In [1]: import numpy as np

In [2]: np.set_printoptions(precision=2, suppress=True, linewidth=140)

In [3]: def tidy(a):
   ...:     return np.round(a, 2) + 0
   ...: 

In [4]: A2 = np.array([[5, -3, 3, -4], [1, -4, -4, -3], [-5, -5, -2, 2], [3, -2, 1, -4]])

In [5]: X = np.tril(A2)

In [6]: X
Out[6]: 
array([[ 5,  0,  0,  0],
       [ 1, -4,  0,  0],
       [-5, -5, -2,  0],
       [ 3, -2,  1, -4]])

In [7]: # triangular: eigenvalues sit on the diagonal

In [8]: O = X.astype(float).copy()

In [9]: for j in range(4):
   ...:     O[:, j] -= O[:, :j] @ (O[:, :j].T @ O[:, j])
   ...:     O[:, j] /= np.linalg.norm(O[:, j])
   ...: 

In [10]: tidy(O.T @ X)
Out[10]: 
array([[ 7.75,  1.94,  1.68, -1.55],
       [ 0.  ,  6.42,  0.74,  1.71],
       [ 0.  ,  0.  ,  1.28, -2.08],
       [ 0.  ,  0.  ,  0.  ,  2.51]])

In [11]: Uu, sv, vt = np.linalg.svd(X, full_matrices=False)

In [12]: tidy(Uu.T @ Uu)
Out[12]: 
array([[1., 0., 0., 0.],
       [0., 1., 0., 0.],
       [0., 0., 1., 0.],
       [0., 0., 0., 1.]])

In [13]: print(tidy(Uu.T @ X @ vt.T))
[[8.58 0.   0.   0.  ]
 [0.   6.48 0.   0.  ]
 [0.   0.   3.09 0.  ]
 [0.   0.   0.   0.93]]

In [14]: tidy(np.cumsum(sv ** 2) / np.sum(sv ** 2))
Out[14]: array([0.58, 0.92, 0.99, 1.  ])

In [15]: tidy(np.sort(np.abs(np.linalg.eigvals(X))))
Out[15]: array([2., 4., 4., 5.])

In [16]: print(np.trace(X))
-5

In [17]: tidy(np.linalg.det(X))
Out[17]: np.float64(-160.0)

In [18]: np.allclose(X @ X.T, X.T @ X)
Out[18]: False

In [19]: np.allclose(X, X.T)
Out[19]: False

In [20]: (X + X.T) / 2
Out[20]: 
array([[ 5. ,  0.5, -2.5,  1.5],
       [ 0.5, -4. , -2.5, -1. ],
       [-2.5, -2.5, -2. ,  0.5],
       [ 1.5, -1. ,  0.5, -4. ]])

In [21]: print(tidy(np.abs(np.linalg.eigvals(X)).max()))
5.0

In [22]: np.linalg.matrix_power(X, 3)
Out[22]: 
array([[ 125,    0,    0,    0],
       [  21,  -64,    0,    0],
       [ -90, -140,   -8,    0],
       [  69,  -46,   28,  -64]])

In [23]: print((X - X.T) / 2)
[[ 0.  -0.5  2.5 -1.5]
 [ 0.5  0.   2.5  1. ]
 [-2.5 -2.5  0.  -0.5]
 [ 1.5 -1.   0.5  0. ]]

In [24]: t3 = np.stack([X, 3 * X, X[::-1]])

In [25]: tidy(np.linalg.norm(t3, axis=(1, 2)))
Out[25]: array([11.22, 33.67, 11.22])

In [26]: np.linalg.matrix_rank(t3.reshape(3, -1))
Out[26]: np.int64(2)

In [27]: t3.shape
Out[27]: (3, 4, 4)

In [28]: tidy(np.linalg.det(t3))
Out[28]: array([  -160., -12960.,   -160.])

In [29]: np.einsum("bij,cij->bc", t3, t3)
Out[29]: 
array([[ 126,  378,   60],
       [ 378, 1134,  180],
       [  60,  180,  126]])

In [30]: F = np.loadtxt("arr.csv", delimiter=",")

In [31]: F
Out[31]: 
array([[  0.53,   2.99,   4.75,   0.94],
       [ 20.74,  -9.12,   8.26,   7.66],
       [ -8.12,  -2.91,   5.45,  -4.95],
       [ 11.23,  -1.38,   2.76,   6.84],
       [  2.63,  -5.74,  -2.  ,  -1.87],
       [ -1.21,  -6.63, -12.66,   0.73],
       [ 11.16,  -7.35,   5.22,  -2.3 ],
       [  6.81, -23.54,   9.35,   1.2 ],
       [ 12.92,   6.87,   1.07,   7.62],
       [-28.59,  10.97, -12.92,  -4.88],
       [  7.55, -12.85, -18.87,   7.18],
       [ 12.66,  10.68,  -0.05,  -4.3 ],
       [ -7.6 ,   6.43,   6.86, -13.76],
       [  5.13, -14.96,   1.59,   6.38],
       [  9.05,  -8.81,  28.64,  10.36],
       [  0.3 ,   7.98,   5.01,  -2.78],
       [  1.26,   9.39, -17.34,  -7.7 ],
       [ -1.1 ,  16.63,  -7.09,  -1.81],
       [ 11.43,  -4.37,  23.46,  -8.45],
       [-17.14,  15.73,   1.69,  -7.1 ],
       [ -9.53,   9.19, -15.16,  -8.72],
       [-13.34,   2.36,  -5.07,  -1.2 ],
       [  3.54,  -6.85,  -4.69,  -0.71],
       [  4.69,   1.21,   7.27,   3.85],
       [ 15.96, -10.21,   5.21,  -5.14],
       [ -3.14,   1.9 ,  -6.25, -10.55],
       [  8.5 ,   3.29,   6.5 ,  -6.3 ],
       [ 14.45,  13.19,   9.05, -14.9 ],
       [ -3.33,  -5.02,  -0.05,   0.12],
       [ -4.12,   3.77,   2.64,  -0.3 ],
       [-12.14,  -0.22,   2.91,   5.18],
       [ 17.2 ,  -4.28, -16.85,  -7.42],
       [ 11.8 ,  -0.06,   3.21,  -5.23]])

In [32]: z = F[:, 0] > np.median(F[:, 0])

In [33]: f = F[z].mean(axis=0) - F[~z].mean(axis=0)

In [34]: z.astype(int)
Out[34]: array([0, 1, 0, 1, 0, 0, 1, 1, 1, 0, 1, 1, 0, 1, 1, 0, 0, 0, 1, 0, 0, 0, 0, 1, 1, 0, 1, 1, 0, 0, 0, 1, 1])

In [35]: np.argsort(-np.abs(f).round(6), kind="stable")
Out[35]: array([0, 2, 1, 3])

In [36]: arr = np.loadtxt("a.csv", delimiter=",")

In [37]: arr
Out[37]: 
array([[ 2.1 ,  3.36, -1.1 , -0.1 ,  0.  , -1.  ],
       [-0.2 , -0.09,  0.  , -1.  ,  0.7 ,  2.5 ],
       [ 0.4 ,  2.5 , -0.8 ,  0.5 ,  0.2 ,  0.2 ],
       [ 1.3 ,  0.87, -0.3 , -0.4 , -0.1 , -1.9 ],
       [-0.5 , -1.18,  0.4 ,  1.6 , -0.1 ,  0.3 ],
       [ 0.2 ,  3.59, -1.2 , -0.7 ,  0.3 , -1.  ],
       [ 1.3 ,  6.02, -2.  ,  1.7 ,  0.  ,  1.3 ],
       [ 0.1 , -0.38,  0.2 , -0.6 , -0.4 ,  0.6 ],
       [ 0.7 ,  2.46, -0.8 , -1.7 , -0.7 ,  1.  ],
       [-2.  ,  1.67, -0.5 , -1.3 , -2.3 ,  0.2 ],
       [-1.1 ,  0.16,  0.  ,  0.2 ,  1.4 ,  0.2 ],
       [ 0.1 ,  0.39, -0.1 ,  1.  , -0.6 , -0.1 ],
       [ 0.4 ,  0.25, -0.1 , -0.3 ,  1.2 , -1.2 ],
       [ 0.5 , -0.72,  0.2 ,  0.6 , -0.5 ,  1.  ],
       [-0.5 , -1.89,  0.6 ,  0.1 ,  0.9 ,  1.6 ],
       [ 0.  , -1.06,  0.4 ,  0.8 ,  1.4 ,  0.4 ],
       [ 0.8 ,  0.79, -0.2 ,  1.3 , -1.  , -0.8 ],
       [ 1.8 ,  0.19, -0.1 , -1.3 ,  1.5 , -0.7 ],
       [-0.7 , -1.68,  0.5 , -0.7 , -0.3 ,  2.7 ]])

In [38]: x = np.array([-2, -1, 1, 1, 1, -1])

In [39]: arr * x
Out[39]: 
array([[-4.2 , -3.36, -1.1 , -0.1 ,  0.  ,  1.  ],
       [ 0.4 ,  0.09,  0.  , -1.  ,  0.7 , -2.5 ],
       [-0.8 , -2.5 , -0.8 ,  0.5 ,  0.2 , -0.2 ],
       [-2.6 , -0.87, -0.3 , -0.4 , -0.1 ,  1.9 ],
       [ 1.  ,  1.18,  0.4 ,  1.6 , -0.1 , -0.3 ],
       [-0.4 , -3.59, -1.2 , -0.7 ,  0.3 ,  1.  ],
       [-2.6 , -6.02, -2.  ,  1.7 ,  0.  , -1.3 ],
       [-0.2 ,  0.38,  0.2 , -0.6 , -0.4 , -0.6 ],
       [-1.4 , -2.46, -0.8 , -1.7 , -0.7 , -1.  ],
       [ 4.  , -1.67, -0.5 , -1.3 , -2.3 , -0.2 ],
       [ 2.2 , -0.16,  0.  ,  0.2 ,  1.4 , -0.2 ],
       [-0.2 , -0.39, -0.1 ,  1.  , -0.6 ,  0.1 ],
       [-0.8 , -0.25, -0.1 , -0.3 ,  1.2 ,  1.2 ],
       [-1.  ,  0.72,  0.2 ,  0.6 , -0.5 , -1.  ],
       [ 1.  ,  1.89,  0.6 ,  0.1 ,  0.9 , -1.6 ],
       [-0.  ,  1.06,  0.4 ,  0.8 ,  1.4 , -0.4 ],
       [-1.6 , -0.79, -0.2 ,  1.3 , -1.  ,  0.8 ],
       [-3.6 , -0.19, -0.1 , -1.3 ,  1.5 ,  0.7 ],
       [ 1.4 ,  1.68,  0.5 , -0.7 , -0.3 , -2.7 ]])

In [40]: np.sign((arr @ x).round(6))
Out[40]: array([-1., -1., -1., -1.,  1., -1., -1., -1., -1., -1.,  1., -1.,  1., -1.,  1.,  1., -1., -1., -1.])

In [41]: tidy(np.linalg.norm(arr, 2) / np.linalg.norm(arr))
Out[41]: np.float64(0.76)

In [42]: [round(float(x), 2) for x in np.linalg.svd(arr, compute_uv=False)[:3]]
Out[42]: [10.15, 5.51, 4.41]
